In [1]: import numpy as np

In [2]: from numpy import linalg as LA

In [3]: np.set_printoptions(precision=2, suppress=True, linewidth=140, floatmode="fixed")

In [4]: q, _ = LA.qr(np.array([[-2.6, -0.9, 0.3], [-0.4, 1.3, -0.7], [-0.6, -0.2, -0.3]]))

In [5]: ev = np.array([-3, -2, -3])

In [6]: mat = q @ np.diag(ev) @ q.T

In [7]: mat.round(2) + 0
Out[7]: 
array([[-2.98, -0.14,  0.00],
       [-0.14, -2.02, -0.03],
       [ 0.00, -0.03, -3.00]])

In [8]: ev, V = LA.eig(mat)

In [9]: round(np.prod(ev), 2)
Out[9]: np.float64(-18.0)

In [10]: ev
Out[10]: array([-3.00, -2.00, -3.00])

In [11]: np.sort(LA.eigvals(mat.T))
Out[11]: array([-3.00, -3.00, -2.00])

In [12]: np.round(mat @ V[:, 0] - ev[0] * V[:, 0], 2) + 0
Out[12]: array([0.00, 0.00, 0.00])

In [13]: P = np.triu(np.array([[1, 2, 3], [1, 3, 3], [1, 0, 0]]), 1) + np.eye(3)

In [14]: out = P @ mat @ LA.inv(P)

In [15]: LA.matrix_rank(out)
Out[15]: np.int64(3)

In [16]: round(float(np.trace(out)), 2), np.round(np.trace(mat), 2)
Out[16]: (-8.0, np.float64(-8.0))

In [17]: np.poly(out)
Out[17]: array([ 1.00,  8.00, 21.00, 18.00])

In [18]: np.all(LA.eigvalsh(mat) > 0)
Out[18]: np.False_

In [19]: round(float(LA.eigvalsh(mat).min()), 2)
Out[19]: -3.0

In [20]: rng = np.random.default_rng(977)

In [21]: lab = rng.permutation(3)

In [22]: lab
Out[22]: array([1, 0, 2])

In [23]: out = mat[lab][:, lab]

In [24]: np.diag(out)
Out[24]: array([-2.02, -2.98, -3.00])

In [25]: m1 = np.load("a.npy")

In [26]: m1
Out[26]: 
array([[-0.53, -0.48,  0.70],
       [-0.66, -0.28, -0.70],
       [ 0.53, -0.83, -0.17]])

In [27]: # columns are unit length and at right angles

In [28]: u = np.array([1, 0, 0])

In [29]: np.round(np.correlate(mat[2], mat[1], "full"), 2) + 0
Out[29]: array([ 0.00, -0.01,  0.14,  6.07,  0.43])

In [30]: np.round(np.polyval(u, mat[2]), 2) + 0
Out[30]: array([0.00, 0.00, 9.00])

In [31]: np.round(np.array([np.convolve(row, u, "same") for row in mat]), 2) + 0
Out[31]: 
array([[-0.14,  0.00,  0.00],
       [-2.02, -0.03,  0.00],
       [-0.03, -3.00,  0.00]])

In [32]: def softmax(z):
    ...:     e = np.exp(z - z.max(axis=-1, keepdims=True))
    ...:     return e / e.sum(axis=-1, keepdims=True)
    ...: 

In [33]: softmax(m1[2] + -1)
Out[33]: array([0.57, 0.15, 0.28])

In [34]: softmax(m1).sum(axis=1)
Out[34]: array([1.00, 1.00, 1.00])

In [35]: softmax(m1[2])
Out[35]: array([0.57, 0.15, 0.28])

In [36]: att = m1 @ m1.T / np.sqrt(3)

In [37]: softmax(att)
Out[37]: 
array([[0.47, 0.26, 0.26],
       [0.26, 0.47, 0.26],
       [0.26, 0.26, 0.47]])

In [38]: LA.eigvals(m1)
Out[38]: array([ 1.00+0.00j, -0.99+0.14j, -0.99-0.14j])

In [39]: np.poly(m1)
Out[39]: array([ 1.00,  0.98, -0.98, -1.00])

In [40]: np.kron(np.eye(2, dtype=int), m1)
Out[40]: 
array([[-0.53, -0.48,  0.70, -0.00, -0.00,  0.00],
       [-0.66, -0.28, -0.70, -0.00, -0.00, -0.00],
       [ 0.53, -0.83, -0.17,  0.00, -0.00, -0.00],
       [-0.00, -0.00,  0.00, -0.53, -0.48,  0.70],
       [-0.00, -0.00, -0.00, -0.66, -0.28, -0.70],
       [ 0.00, -0.00, -0.00,  0.53, -0.83, -0.17]])

In [41]: np.round(LA.eigvals(m1).sum().real, 2)
Out[41]: np.float64(-0.98)

In [42]: np.round(LA.det(m1.T), 2)
Out[42]: np.float64(1.0)

In [43]: round(float(LA.det(m1[::-1])), 2)
Out[43]: -1.0

In [44]: x = np.array([0, 4, 5])

In [45]: np.round(LA.norm(x), 2), round(LA.norm(m1 @ x), 2)
Out[45]: (np.float64(6.4), np.float64(6.4))

In [46]: np.round(m1.T @ (m1 @ x), 2) + 0
Out[46]: array([0.00, 4.00, 5.00])

In [47]: np.sort(np.abs(np.degrees(np.angle(LA.eigvals(m1)))))
Out[47]: array([  0.00, 172.01, 172.01])

In [48]: np.round(LA.det(m1), 2)
Out[48]: np.float64(1.0)

In [49]: 3 - LA.matrix_rank(m1 - np.eye(3), tol=1e-8)
Out[49]: np.int64(1)

In [50]: C = np.array([[0, 0, 2]])

In [51]: feats = rng.normal(size=(27, 1)) @ C + np.array([3, -1, 1])

In [52]: feats
Out[52]: 
array([[ 3.00, -1.00,  0.45],
       [ 3.00, -1.00,  4.45],
       [ 3.00, -1.00,  1.95],
       [ 3.00, -1.00, -1.33],
       [ 3.00, -1.00,  5.34],
       [ 3.00, -1.00,  1.71],
       [ 3.00, -1.00,  1.70],
       [ 3.00, -1.00,  2.17],
       [ 3.00, -1.00, -1.59],
       [ 3.00, -1.00,  4.21],
       [ 3.00, -1.00, -1.67],
       [ 3.00, -1.00,  2.13],
       [ 3.00, -1.00,  1.18],
       [ 3.00, -1.00,  2.48],
       [ 3.00, -1.00,  2.09],
       [ 3.00, -1.00,  1.12],
       [ 3.00, -1.00, -0.86],
       [ 3.00, -1.00,  0.84],
       [ 3.00, -1.00, -2.27],
       [ 3.00, -1.00,  3.17],
       [ 3.00, -1.00, -1.03],
       [ 3.00, -1.00,  1.93],
       [ 3.00, -1.00,  2.33],
       [ 3.00, -1.00,  2.14],
       [ 3.00, -1.00, -0.35],
       [ 3.00, -1.00,  0.12],
       [ 3.00, -1.00,  0.66]])

In [53]: Uu, sv, vt = LA.svd(feats)

In [54]: sv.round(2) + 0
Out[54]: array([18.10,  8.94,  0.00])

In [55]: np.argmax(sv[:-1] / (sv[1:] + 1e-6)) + 1
Out[55]: np.int64(2)

In [56]: out = Uu[:, :2] @ np.diag(sv[:2]) @ vt[:2]

In [57]: out
Out[57]: 
array([[ 3.00, -1.00,  0.45],
       [ 3.00, -1.00,  4.45],
       [ 3.00, -1.00,  1.95],
       [ 3.00, -1.00, -1.33],
       [ 3.00, -1.00,  5.34],
       [ 3.00, -1.00,  1.71],
       [ 3.00, -1.00,  1.70],
       [ 3.00, -1.00,  2.17],
       [ 3.00, -1.00, -1.59],
       [ 3.00, -1.00,  4.21],
       [ 3.00, -1.00, -1.67],
       [ 3.00, -1.00,  2.13],
       [ 3.00, -1.00,  1.18],
       [ 3.00, -1.00,  2.48],
       [ 3.00, -1.00,  2.09],
       [ 3.00, -1.00,  1.12],
       [ 3.00, -1.00, -0.86],
       [ 3.00, -1.00,  0.84],
       [ 3.00, -1.00, -2.27],
       [ 3.00, -1.00,  3.17],
       [ 3.00, -1.00, -1.03],
       [ 3.00, -1.00,  1.93],
       [ 3.00, -1.00,  2.33],
       [ 3.00, -1.00,  2.14],
       [ 3.00, -1.00, -0.35],
       [ 3.00, -1.00,  0.12],
       [ 3.00, -1.00,  0.66]])

In [58]: np.round(LA.norm(feats - out, 2), 2), np.round(sv[2], 2)
Out[58]: (np.float64(0.0), np.float64(0.0))

In [59]: LA.matrix_rank(out)
Out[59]: np.int64(2)

In [60]: rank = LA.matrix_rank(feats)

In [61]: rank
Out[61]: np.int64(2)

In [62]: N = LA.svd(feats)[2][rank:].T

In [63]: np.round(N @ N.T, 2) + 0
Out[63]: 
array([[0.10, 0.30, 0.00],
       [0.30, 0.90, 0.00],
       [0.00, 0.00, 0.00]])

In [64]: N.shape
Out[64]: (3, 1)

In [65]: [int(LA.matrix_rank(np.delete(feats, i, axis=0))) for i in range(27)]
Out[65]: 
[2,
 2,
 2,
 2,
 2,
 2,
 2,
 2,
 2,
 2,
 2,
 2,
 2,
 2,
 2,
 2,
 2,
 2,
 2,
 2,
 2,
 2,
 2,
 2,
 2,
 2,
 2]

In [66]: LA.matrix_rank(feats.T @ feats), LA.matrix_rank(feats @ feats.T)
Out[66]: (np.int64(2), np.int64(2))

In [67]: LA.matrix_rank(feats, rtol=0.1)
Out[67]: np.int64(2)

In [68]: LA.cond(feats) > 100
Out[68]: np.True_

In [69]: np.argsort(-LA.norm(feats, axis=0).round(6), kind="stable")[:3]
Out[69]: array([0, 2, 1])

In [70]: data = np.minimum.outer(np.arange(1, 4), np.arange(1, 4)) * -2

In [71]: data
Out[71]: 
array([[-2, -2, -2],
       [-2, -4, -4],
       [-2, -4, -6]])

In [72]: ev, V = LA.eigh(data)

In [73]: LA.svd(data, compute_uv=False)
Out[73]: array([10.10,  1.29,  0.62])

In [74]: ev
Out[74]: array([-10.10,  -1.29,  -0.62])

In [75]: np.unique(ev.round(6) + 0, return_counts=True)[1]
Out[75]: array([1, 1, 1])

In [76]: LA.eigvalsh(data + 2 * np.eye(3))
Out[76]: array([-8.10,  0.71,  1.38])

In [77]: X = np.load("arr.npy")

In [78]: X
Out[78]: 
array([[ 0,  1,  0,  1],
       [-1,  0,  0, -1],
       [ 0,  0,  0,  1],
       [-1,  1, -1,  0]])

In [79]: # skew-symmetric

In [80]: theta = np.radians(60)

In [81]: Rm = np.eye(4)

In [82]: Rm[2, 2] = Rm[3, 3] = np.cos(theta)

In [83]: Rm[2, 3], Rm[3, 2] = -np.sin(theta), np.sin(theta)

In [84]: Rm
Out[84]: 
array([[ 1.00,  0.00,  0.00,  0.00],
       [ 0.00,  1.00,  0.00,  0.00],
       [ 0.00,  0.00,  0.50, -0.87],
       [ 0.00,  0.00,  0.87,  0.50]])

In [85]: out = X @ Rm.T

In [86]: out
Out[86]: 
array([[ 0.00,  1.00, -0.87,  0.50],
       [-1.00,  0.00,  0.87, -0.50],
       [ 0.00,  0.00, -0.87,  0.50],
       [-1.00,  1.00, -0.50, -0.87]])

In [87]: np.allclose(X @ X.T, out @ out.T)
Out[87]: True

In [88]: np.allclose(LA.norm(X, axis=1), LA.norm(out, axis=1))
Out[88]: True

In [89]: x = np.array([1, 1, 2, -1])

In [90]: X @ np.eye(4)[3]
Out[90]: array([ 1.00, -1.00,  1.00,  0.00])

In [91]: X * x
Out[91]: 
array([[ 0,  1,  0, -1],
       [-1,  0,  0,  1],
       [ 0,  0,  0, -1],
       [-1,  1, -2,  0]])

In [92]: np.einsum("ij,j->i", X, x)
Out[92]: array([ 0,  0, -1, -2])

In [93]: x = np.array([-2, 1, 1, -1])

In [94]: target = X @ x

In [95]: coef, lr = np.zeros(4), 1 / LA.norm(X, 2) ** 2

In [96]: for i in range(60):
    ...:     coef -= lr * X.T @ (X @ coef - target)
    ...:     if i % 10 == 0: print(i, round(LA.norm(X @ coef - target), 2))
    ...: 
0 0.9
10 0.43
20 0.2
30 0.1
40 0.05
50 0.02

In [97]: np.round(LA.cond(X), 2)
Out[97]: np.float64(3.73)
